$ python3 -q
>>> import numpy as np
>>> import numpy.linalg as la
>>> np.set_printoptions(precision=2, suppress=True, linewidth=160, floatmode="fixed")
>>> M = np.array([[0.0, -3.0], [-3.0, 0.0]])
>>> # symmetric
>>> la.svd(M, compute_uv=False)
array([3.00, 3.00])
>>> print(M @ M.T)
[[9.00 0.00]
 [0.00 9.00]]
>>> M.T @ M
array([[9.00, 0.00],
       [0.00, 9.00]])
>>> print(M[:, 0] @ M[:, 1])
0.0
>>> O, V = la.qr(M[:, :1])[0], la.qr(M[:, 1:])[0]
>>> sigma = la.svd(O.T @ V, compute_uv=False)
>>> np.round(la.norm(O @ O.T - V @ V.T, 2), 2)
np.float64(1.0)
>>> (sigma > 0.9).sum()
np.int64(0)
>>> data = np.loadtxt("sample0.csv", delimiter=",")
>>> data
array([[  8.57,  -2.83,  12.74, -12.50,  -0.16],
       [ -6.65, -10.47,   3.97,  11.28, -10.17],
       [ -9.43,  -5.04,  -5.10,  14.77,  -6.45],
       [  7.62,   9.42,  -1.73, -12.61,   9.56],
       [  4.87,  11.60,  -7.20,  -8.76,  10.64],
       [ -2.40, -12.13,  10.57,   5.11, -10.45],
       [  4.02,  -9.54,  14.96,  -4.84,  -6.75],
       [  3.33, -10.10,  14.79,  -3.73,  -7.37],
       [ -8.08,  -8.75,   0.49,  13.21,  -9.13],
       [ -9.61,  -2.78,  -7.77,  14.76,  -4.66],
       [  8.62,   7.73,   1.24, -13.90,   8.44],
       [ -8.48,  -8.03,  -0.76,  13.72,  -8.64],
       [ -9.42,  -0.43, -10.13,  14.18,  -2.70],
       [ -3.45, -12.02,   9.27,   6.68, -10.63],
       [  9.59,   3.60,   6.85, -14.83,   5.32],
       [  0.38, -11.68,  13.21,   0.88,  -9.39],
       [  8.88,   7.10,   2.23, -14.21,   7.99],
       [ -9.56,  -4.03,  -6.35,  14.84,  -5.66],
       [ -7.91,  -9.02,   0.96,  12.99,  -9.30],
       [  7.50,   9.57,  -2.04, -12.44,   9.65],
       [ -3.78,   9.75, -14.91,   4.45,   6.98],
       [  5.37,  -8.22,  15.03,  -7.03,  -5.33],
       [ -9.59,  -1.99,  -8.61,  14.63,  -4.01],
       [ -9.52,  -4.37,  -5.93,  14.83,  -5.93],
       [ -2.00, -12.13,  11.02,   4.51, -10.35],
       [ -9.53,  -1.31,  -9.29,  14.46,  -3.45],
       [  9.61,   3.05,   7.47, -14.79,   4.88],
       [ -5.57, -11.25,   6.04,   9.76, -10.53],
       [ -2.81, -12.11,  10.08,   5.73, -10.54],
       [  8.72,  -2.40,  12.44, -12.78,   0.23],
       [  7.07,  10.06,  -3.05, -11.86,   9.94]])
>>> blk = np.stack([data, 5 * data, data[::-1]])
>>> (blk @ data.T).shape
(3, 31, 31)
>>> print(blk.shape)
(3, 31, 5)
>>> print(la.matrix_rank(blk.reshape(3, -1)))
2
>>> la.norm(blk, axis=(1, 2))
array([111.36, 556.78, 111.36])
>>> np.einsum("bij,cij->bc", blk, blk)
array([[ 12400.00,  62000.00,   2147.08],
       [ 62000.00, 310000.00,  10735.42],
       [  2147.08,  10735.42,  12400.00]])
>>> theta = np.radians(30)
>>> Rm = np.eye(5)
>>> Rm[4, 4] = Rm[1, 1] = np.cos(theta)
>>> Rm[4, 1], Rm[1, 4] = -np.sin(theta), np.sin(theta)
>>> print(Rm)
[[ 1.00  0.00  0.00  0.00  0.00]
 [ 0.00  0.87  0.00  0.00  0.50]
 [ 0.00  0.00  1.00  0.00  0.00]
 [ 0.00  0.00  0.00  1.00  0.00]
 [ 0.00 -0.50  0.00  0.00  0.87]]
>>> B = data @ Rm.T
>>> np.allclose(la.norm(data, axis=1), la.norm(B, axis=1))
True
>>> np.allclose(data @ data.T, B @ B.T)
True
>>> np.round(la.det(Rm), 2), round(np.trace(Rm), 2)
(np.float64(1.0), np.float64(4.73))
>>> np.round(la.svd(data, compute_uv=False), 2) + 0, np.round(la.svd(B, compute_uv=False), 2) + 0
(array([89.85, 65.78,  0.00,  0.00,  0.00]), array([89.85, 65.78,  0.00,  0.00,  0.00]))
>>> rank = la.matrix_rank(data)
>>> rank
np.int64(2)
>>> ns = la.svd(data)[2][rank:].T
>>> print(ns.shape)
(5, 3)
>>> [int(la.matrix_rank(np.delete(data, i, axis=0))) for i in range(31)]
[2, 2, 2, 2, 2, 2, 2, 2, 2, 2, 2, 2, 2, 2, 2, 2, 2, 2, 2, 2, 2, 2, 2, 2, 2, 2, 2, 2, 2, 2, 2]
>>> la.matrix_rank(data, rtol=0.1)
np.int64(2)
>>> print(la.cond(data) > 100)
True
>>> [round(float(x), 2) for x in la.svd(data, compute_uv=False)[:3]]
[89.85, 65.78, 0.0]
>>> U, sigma, vt = la.svd(data)
>>> V = vt[:(sigma > 1e-8).sum()]
>>> rng = np.random.default_rng(0)
>>> x0 = data[16] + 3 * data[27] + rng.integers(2) * np.eye(5)[0]
>>> print(x0)
[ -6.82 -26.64  20.34  15.07 -23.60]
>>> np.allclose(V.T @ V @ x0, x0)
False
>>> round(float(la.norm(x0 - V.T @ V @ x0)), 2)
0.88
>>> print(la.matrix_rank(np.vstack([data, x0])))
3
>>> arr = np.load("layer1.npy")
>>> arr
array([[0, 0, 1, 1, 0, 0, 1],
       [0, 0, 0, 0, 1, 1, 0],
       [1, 0, 0, 1, 0, 0, 1],
       [1, 0, 1, 0, 0, 0, 1],
       [0, 1, 0, 0, 0, 1, 0],
       [0, 1, 0, 0, 1, 0, 0],
       [1, 0, 1, 1, 0, 0, 0]])
>>> # 2 blocks once reordered
>>> print(np.sort(la.eigvals(arr).real))
[-1.00 -1.00 -1.00 -1.00 -1.00  2.00  3.00]
>>> arr @ arr
array([[3, 0, 2, 2, 0, 0, 2],
       [0, 2, 0, 0, 1, 1, 0],
       [2, 0, 3, 2, 0, 0, 2],
       [2, 0, 2, 3, 0, 0, 2],
       [0, 1, 0, 0, 2, 1, 0],
       [0, 1, 0, 0, 1, 2, 0],
       [2, 0, 2, 2, 0, 0, 3]])
>>> np.flatnonzero(la.matrix_power((arr != 0) + (arr.T != 0) + np.eye(7), 7)[2])
array([0, 2, 3, 6])
>>> (la.matrix_power((arr != 0) + (arr.T != 0) + np.eye(7), 7) > 0).astype(int)
array([[1, 0, 1, 1, 0, 0, 1],
       [0, 1, 0, 0, 1, 1, 0],
       [1, 0, 1, 1, 0, 0, 1],
       [1, 0, 1, 1, 0, 0, 1],
       [0, 1, 0, 0, 1, 1, 0],
       [0, 1, 0, 0, 1, 1, 0],
       [1, 0, 1, 1, 0, 0, 1]])
>>> B = arr + rng.integers(-2, 3, (7, 2)) @ rng.integers(-2, 3, (2, 7))
>>> B
array([[ 1,  1,  1,  1,  2, -1,  3],
       [-2,  1,  1, -2, -1,  4, -3],
       [-3,  2,  2, -3, -4,  6, -5],
       [-3,  2,  3, -4, -4,  6, -5],
       [ 3,  1, -1,  2,  4, -3,  5],
       [ 2,  3,  0,  0,  5, -2,  4],
       [ 4, -3, -1,  5,  2, -5,  4]])
>>> la.matrix_rank(B - arr, tol=1e-8)
np.int64(2)
>>> print(np.abs(B - arr).sum(axis=1))
[ 7 14 28 28 19 14 23]
>>> B - arr
array([[ 1,  1,  0,  0,  2, -1,  2],
       [-2,  1,  1, -2, -2,  3, -3],
       [-4,  2,  2, -4, -4,  6, -6],
       [-4,  2,  2, -4, -4,  6, -6],
       [ 3,  0, -1,  2,  4, -4,  5],
       [ 2,  2,  0,  0,  4, -2,  4],
       [ 3, -3, -2,  4,  2, -5,  4]])
>>> print(round(la.norm(B), 2))
22.16
>>> print(B - B[0])
[[ 0  0  0  0  0  0  0]
 [-3  0  0 -3 -3  5 -6]
 [-4  1  1 -4 -6  7 -8]
 [-4  1  2 -5 -6  7 -8]
 [ 2  0 -2  1  2 -2  2]
 [ 1  2 -1 -1  3 -1  1]
 [ 3 -4 -2  4  0 -4  1]]
>>> np.count_nonzero(B)
np.int64(47)
>>> np.diff(B, axis=0)
array([[-3,  0,  0, -3, -3,  5, -6],
       [-1,  1,  1, -1, -3,  2, -2],
       [ 0,  0,  1, -1,  0,  0,  0],
       [ 6, -1, -4,  6,  8, -9, 10],
       [-1,  2,  1, -2,  1,  1, -1],
       [ 2, -6, -1,  5, -3, -3,  0]])
>>> la.svd(B, compute_uv=False)
array([20.74,  7.10,  2.58,  1.35,  1.00,  0.89,  0.47])
>>> idx = rng.permutation(7)
>>> B = arr[:, idx] * rng.choice([-1, 1], 7)
>>> B
array([[-1,  0,  0,  0, -1,  0, -1],
       [ 0,  0, -1, -1,  0,  0,  0],
       [-1, -1,  0,  0,  0,  0, -1],
       [ 0, -1,  0,  0, -1,  0, -1],
       [ 0,  0, -1,  0,  0, -1,  0],
       [ 0,  0,  0, -1,  0, -1,  0],
       [-1, -1,  0,  0, -1,  0,  0]])
>>> U, _, vt = la.svd(arr.T @ B)
>>> print(idx)
[3 0 5 4 2 1 6]
>>> print([round(float(la.det(arr[:i, :i])), 2) + 0 for i in range(1, 8)])
[0.0, 0.0, 0.0, 0.0, -2.0, 4.0, -6.0]
>>> np.round(la.eigvalsh(arr).min(), 2)
np.float64(-1.0)
>>> A = np.loadtxt("case0.csv", delimiter=",")
>>> A
array([[ 0.87,  0.02, -0.01,  0.02, -0.25, -0.02, -0.21],
       [ 0.02,  0.97, -0.02,  0.04,  0.09,  0.14, -0.03],
       [-0.01, -0.02,  0.98,  0.06,  0.04,  0.07, -0.08],
       [ 0.02,  0.04,  0.06,  0.70, -0.26,  0.03,  0.37],
       [-0.25,  0.09,  0.04, -0.26,  0.18,  0.01, -0.09],
       [-0.02,  0.14,  0.07,  0.03,  0.01,  0.03,  0.01],
       [-0.21, -0.03, -0.08,  0.37, -0.09,  0.01,  0.26]])
>>> U, sigma, vt = la.svd(A)
>>> V = vt[:(sigma > 1e-8).sum()]
>>> x0 = A[5] + 3 * A[1] + rng.integers(2) * np.eye(7)[3]
>>> print(x0)
[ 0.04  3.04  0.01  0.16  0.27  0.43 -0.08]
>>> np.allclose(V.T @ V @ x0, x0)
True
>>> la.matrix_rank(np.vstack([A, x0]))
np.int64(4)
>>> print(round(la.norm(x0 - V.T @ V @ x0), 2))
0.0
>>> np.abs(np.diag(la.qr(A)[1])) > 1e-9
array([ True,  True,  True,  True, False, False, False])
>>> A @ la.pinv(A) @ A
array([[ 0.87,  0.02, -0.01,  0.02, -0.25, -0.02, -0.21],
       [ 0.02,  0.97, -0.02,  0.04,  0.09,  0.14, -0.03],
       [-0.01, -0.02,  0.98,  0.06,  0.04,  0.07, -0.08],
       [ 0.02,  0.04,  0.06,  0.70, -0.26,  0.03,  0.37],
       [-0.25,  0.09,  0.04, -0.26,  0.18,  0.01, -0.09],
       [-0.02,  0.14,  0.07,  0.03,  0.01,  0.03,  0.01],
       [-0.21, -0.03, -0.08,  0.37, -0.09,  0.01,  0.26]])
>>> np.round(np.trace(la.pinv(A) @ A), 2)
np.float64(4.0)
>>> print(np.allclose(A[:-1].T @ la.lstsq(A[:-1].T, A[-1])[0], A[-1]))
True
>>> la.lstsq(A[:-1].T, A[-1])[2]
np.int32(4)
>>> F = np.load("w.npy")
>>> F
array([[1, 1, 1, 1, 1, 1],
       [3, 0, 3, 0, 3, 0],
       [2, 1, 2, 1, 2, 1],
       [1, 1, 1, 1, 1, 1],
       [3, 0, 3, 0, 3, 0],
       [2, 1, 2, 1, 2, 1]])
>>> # rows 0 and 3 are equal
>>> np.round(la.det(arr), 2)
np.float64(-6.0)
>>> round(np.abs(la.eigvals(arr)).max(), 2)
np.float64(3.0)
>>> print(np.allclose(arr @ arr.T, arr.T @ arr))
True
>>> arr @ arr
array([[3, 0, 2, 2, 0, 0, 2],
       [0, 2, 0, 0, 1, 1, 0],
       [2, 0, 3, 2, 0, 0, 2],
       [2, 0, 2, 3, 0, 0, 2],
       [0, 1, 0, 0, 2, 1, 0],
       [0, 1, 0, 0, 1, 2, 0],
       [2, 0, 2, 2, 0, 0, 3]])
>>> la.cond(F) > 100
np.True_
>>> la.matrix_rank(F, rtol=0.1)
np.int64(2)
>>> print([round(float(x), 2) for x in la.svd(F, compute_uv=False)[:3]])
[9.39, 2.78, 0.0]
>>> def softmax(z):
...     e = np.exp(z - z.max(axis=-1, keepdims=True))
...     return e / e.sum(axis=-1, keepdims=True)
... 
>>> print(softmax(F[0]))
[0.17 0.17 0.17 0.17 0.17 0.17]
>>> softmax(10 * F[0])
array([0.17, 0.17, 0.17, 0.17, 0.17, 0.17])
>>> softmax(F[0] + 2)
array([0.17, 0.17, 0.17, 0.17, 0.17, 0.17])
>>> softmax(F).sum(axis=1)
array([1.00, 1.00, 1.00, 1.00, 1.00, 1.00])
>>> S = F @ F.T / np.sqrt(6)
>>> softmax(S)[0] @ F
array([2.31, 0.56, 2.31, 0.56, 2.31, 0.56])
>>> softmax(S).round(6).argmax(axis=1)
array([1, 1, 1, 1, 1, 1])
>>> np.round(softmax(S), 2) + 0
array([[0.06, 0.22, 0.22, 0.06, 0.22, 0.22],
       [0.00, 0.49, 0.01, 0.00, 0.49, 0.01],
       [0.01, 0.38, 0.11, 0.01, 0.38, 0.11],
       [0.06, 0.22, 0.22, 0.06, 0.22, 0.22],
       [0.00, 0.49, 0.01, 0.00, 0.49, 0.01],
       [0.01, 0.38, 0.11, 0.01, 0.38, 0.11]])
>>> B = np.array([[3, 3, 1],
...     [-1, -3, -3],
...     [-1, -3, 0],
...     [3, -1, 0],
...     [3, -2, -2],
...     [0, -3, -1]])
>>> print(la.matrix_rank(np.vstack([F, B.T])))
5
>>> W0 = np.load("arr.npy")
>>> W0
array([[ 5,  3,  4, -1,  1, -8],
       [ 3,  5,  3,  4, -1,  1],
       [ 4,  3,  5,  3,  4, -1],
       [-1,  4,  3,  5,  3,  4],
       [ 1, -1,  4,  3,  5,  3],
       [-8,  1, -1,  4,  3,  5]])
>>> # equal to its transpose
>>> B = la.inv(W0)
>>> la.det(W0) * B
array([[  600.00,   -55.00, -1160.00,   600.00,   440.00,    -5.00],
       [  -55.00,   605.00,    55.00, -1210.00,   550.00,   440.00],
       [-1160.00,    55.00,  2525.00, -1545.00, -1210.00,   600.00],
       [  600.00, -1210.00, -1545.00,  2525.00,    55.00, -1160.00],
       [  440.00,   550.00, -1210.00,    55.00,   605.00,   -55.00],
       [   -5.00,   440.00,   600.00, -1160.00,   -55.00,   600.00]])
>>> idx = rng.permutation(6)
>>> B = W0[:, idx] * rng.choice([-1, 1], 6)
>>> print(B)
[[ 1 -5  8  4 -1  3]
 [-1 -3 -1  3  4  5]
 [ 4 -4  1  5  3  3]
 [ 3  1 -4  3  5  4]
 [ 5 -1 -3  4  3 -1]
 [ 3  8 -5 -1  4  1]]
>>> U, _, vt = la.svd(W0.T @ B)
>>> idx
array([4, 0, 5, 2, 3, 1])
>>> f, g = W0[1], W0[3]
>>> f @ g
np.int64(47)
>>> f @ f
np.int64(61)
>>> p = (f @ g) / (f @ f) * f
>>> p
array([ 2.31,  3.85,  2.31,  3.08, -0.77,  0.77])
>>> np.outer(f, g)
array([[-3, 12,  9, 15,  9, 12],
       [-5, 20, 15, 25, 15, 20],
       [-3, 12,  9, 15,  9, 12],
       [-4, 16, 12, 20, 12, 16],
       [ 1, -4, -3, -5, -3, -4],
       [-1,  4,  3,  5,  3,  4]])
